% python3 -q
>>> import numpy as np
>>> np.set_printoptions(precision=3, suppress=True, linewidth=200, floatmode="fixed")
>>> Y = np.array([[1, 0, 2, 1, 0, 1, 3, 3, 3, 2, 2]])
>>> A = Y.T @ Y
>>> A
array([[1, 0, 2, 1, 0, 1, 3, 3, 3, 2, 2],
       [0, 0, 0, 0, 0, 0, 0, 0, 0, 0, 0],
       [2, 0, 4, 2, 0, 2, 6, 6, 6, 4, 4],
       [1, 0, 2, 1, 0, 1, 3, 3, 3, 2, 2],
       [0, 0, 0, 0, 0, 0, 0, 0, 0, 0, 0],
       [1, 0, 2, 1, 0, 1, 3, 3, 3, 2, 2],
       [3, 0, 6, 3, 0, 3, 9, 9, 9, 6, 6],
       [3, 0, 6, 3, 0, 3, 9, 9, 9, 6, 6],
       [3, 0, 6, 3, 0, 3, 9, 9, 9, 6, 6],
       [2, 0, 4, 2, 0, 2, 6, 6, 6, 4, 4],
       [2, 0, 4, 2, 0, 2, 6, 6, 6, 4, 4]])
>>> # equal to its transpose
>>> np.allclose(A @ A.T, A.T @ A)
True
>>> assert A == A.T
Traceback (most recent call last):
  File "<python-input-7>", line 1, in <module>
    assert A == A.T
           ^^^^^^^^
ValueError: The truth value of an array with more than one element is ambiguous. Use a.any() or a.all()
>>> np.trace(A)
np.int64(42)
>>> np.linalg.matrix_power(A, 2)
array([[ 42,   0,  84,  42,   0,  42, 126, 126, 126,  84,  84],
       [  0,   0,   0,   0,   0,   0,   0,   0,   0,   0,   0],
       [ 84,   0, 168,  84,   0,  84, 252, 252, 252, 168, 168],
       [ 42,   0,  84,  42,   0,  42, 126, 126, 126,  84,  84],
       [  0,   0,   0,   0,   0,   0,   0,   0,   0,   0,   0],
       [ 42,   0,  84,  42,   0,  42, 126, 126, 126,  84,  84],
       [126,   0, 252, 126,   0, 126, 378, 378, 378, 252, 252],
       [126,   0, 252, 126,   0, 126, 378, 378, 378, 252, 252],
       [126,   0, 252, 126,   0, 126, 378, 378, 378, 252, 252],
       [ 84,   0, 168,  84,   0,  84, 252, 252, 252, 168, 168],
       [ 84,   0, 168,  84,   0,  84, 252, 252, 252, 168, 168]])
